% python3 -q
>>> import numpy as np
>>> from numpy import linalg as LA
>>> np.set_printoptions(suppress=True, linewidth=120)
>>> rnd = lambda a: np.round(a, 2) + 0
>>> m1 = np.load("layer18.npy")
>>> m1
array([[3., 1., 1., 1., 1., 1., 1.],
       [1., 3., 1., 1., 1., 1., 1.],
       [1., 1., 3., 1., 1., 1., 1.],
       [1., 1., 1., 3., 1., 1., 1.],
       [1., 1., 1., 1., 3., 1., 1.],
       [1., 1., 1., 1., 1., 3., 1.],
       [1., 1., 1., 1., 1., 1., 3.]])
>>> rng = np.random.default_rng(64)
>>> labels = rng.permutation(7)
>>> Y = m1[:, labels] * rng.choice([-1, 1], 7)
>>> Y
array([[ 1.,  1.,  3., -1., -1.,  1.,  1.],
       [ 1.,  1.,  1., -1., -3.,  1.,  1.],
       [ 1.,  3.,  1., -1., -1.,  1.,  1.],
       [ 1.,  1.,  1., -1., -1.,  3.,  1.],
       [ 3.,  1.,  1., -1., -1.,  1.,  1.],
       [ 1.,  1.,  1., -3., -1.,  1.,  1.],
       [ 1.,  1.,  1., -1., -1.,  1.,  3.]])
>>> left, _, vt = LA.svd(m1.T @ Y)
>>> rnd(left @ vt)
array([[ 0.,  0.,  1.,  0.,  0.,  0.,  0.],
       [ 0.,  0.,  0.,  0., -1.,  0.,  0.],
       [ 0.,  1.,  0.,  0.,  0.,  0.,  0.],
       [ 0.,  0.,  0.,  0.,  0.,  1.,  0.],
       [ 1.,  0.,  0.,  0.,  0.,  0.,  0.],
       [ 0.,  0.,  0., -1.,  0.,  0.,  0.],
       [ 0.,  0.,  0.,  0.,  0.,  0.,  1.]])
>>> rnd(LA.lstsq(m1, Y)[0])
array([[ 0.,  0.,  1.,  0.,  0.,  0.,  0.],
       [ 0.,  0.,  0.,  0., -1.,  0.,  0.],
       [ 0.,  1.,  0.,  0.,  0.,  0.,  0.],
       [ 0.,  0.,  0.,  0.,  0.,  1.,  0.],
       [ 1.,  0.,  0.,  0.,  0.,  0.,  0.],
       [ 0.,  0.,  0., -1.,  0.,  0.,  0.],
       [ 0.,  0.,  0.,  0.,  0.,  0.,  1.]])
>>> Lm = LA.cholesky(m1)
>>> LA.eigvalsh(m1).min() > 0
np.True_
>>> np.prod(np.diag(Lm)) ** 2, rnd(LA.det(m1))
(np.float64(576.0), np.float64(576.0))
>>> Y = np.array([[-3, -3, 2],
...     [-2, -2, -2],
...     [0, 0, 2],
...     [3, 2, 3],
...     [3, 3, 0],
...     [-1, 0, -3],
...     [1, -1, 2]])
>>> Y.T @ m1.T
array([[-5., -3.,  1.,  7.,  7., -1.,  3.],
       [-7., -5., -1.,  3.,  5., -1., -3.],
       [ 8.,  0.,  8., 10.,  4., -2.,  8.]])
>>> LA.matrix_rank(m1 @ Y)
np.int64(3)
>>> np.einsum("ij,ij->i", m1, m1)
array([15., 15., 15., 15., 15., 15., 15.])
>>> np.vstack([m1, Y.T]).shape
(10, 7)
>>> np.einsum("ik,kj->ji", m1, Y)
array([[-5., -3.,  1.,  7.,  7., -1.,  3.],
       [-7., -5., -1.,  3.,  5., -1., -3.],
       [ 8.,  0.,  8., 10.,  4., -2.,  8.]])
>>> m1 @ Y
array([[-5., -7.,  8.],
       [-3., -5.,  0.],
       [ 1., -1.,  8.],
       [ 7.,  3., 10.],
       [ 7.,  5.,  4.],
       [-1., -1., -2.],
       [ 3., -3.,  8.]])
>>> Y = LA.inv(m1)
>>> rnd(LA.inv(Y))
array([[3., 1., 1., 1., 1., 1., 1.],
       [1., 3., 1., 1., 1., 1., 1.],
       [1., 1., 3., 1., 1., 1., 1.],
       [1., 1., 1., 3., 1., 1., 1.],
       [1., 1., 1., 1., 3., 1., 1.],
       [1., 1., 1., 1., 1., 3., 1.],
       [1., 1., 1., 1., 1., 1., 3.]])
>>> rnd(LA.cond(m1))
np.float64(4.5)
>>> np.allclose(Y, m1.T)
False
>>> rnd(Y)
array([[ 0.44, -0.06, -0.06, -0.06, -0.06, -0.06, -0.06],
       [-0.06,  0.44, -0.06, -0.06, -0.06, -0.06, -0.06],
       [-0.06, -0.06,  0.44, -0.06, -0.06, -0.06, -0.06],
       [-0.06, -0.06, -0.06,  0.44, -0.06, -0.06, -0.06],
       [-0.06, -0.06, -0.06, -0.06,  0.44, -0.06, -0.06],
       [-0.06, -0.06, -0.06, -0.06, -0.06,  0.44, -0.06],
       [-0.06, -0.06, -0.06, -0.06, -0.06, -0.06,  0.44]])
>>> rnd(LA.slogdet(m1)[0])
np.float64(1.0)
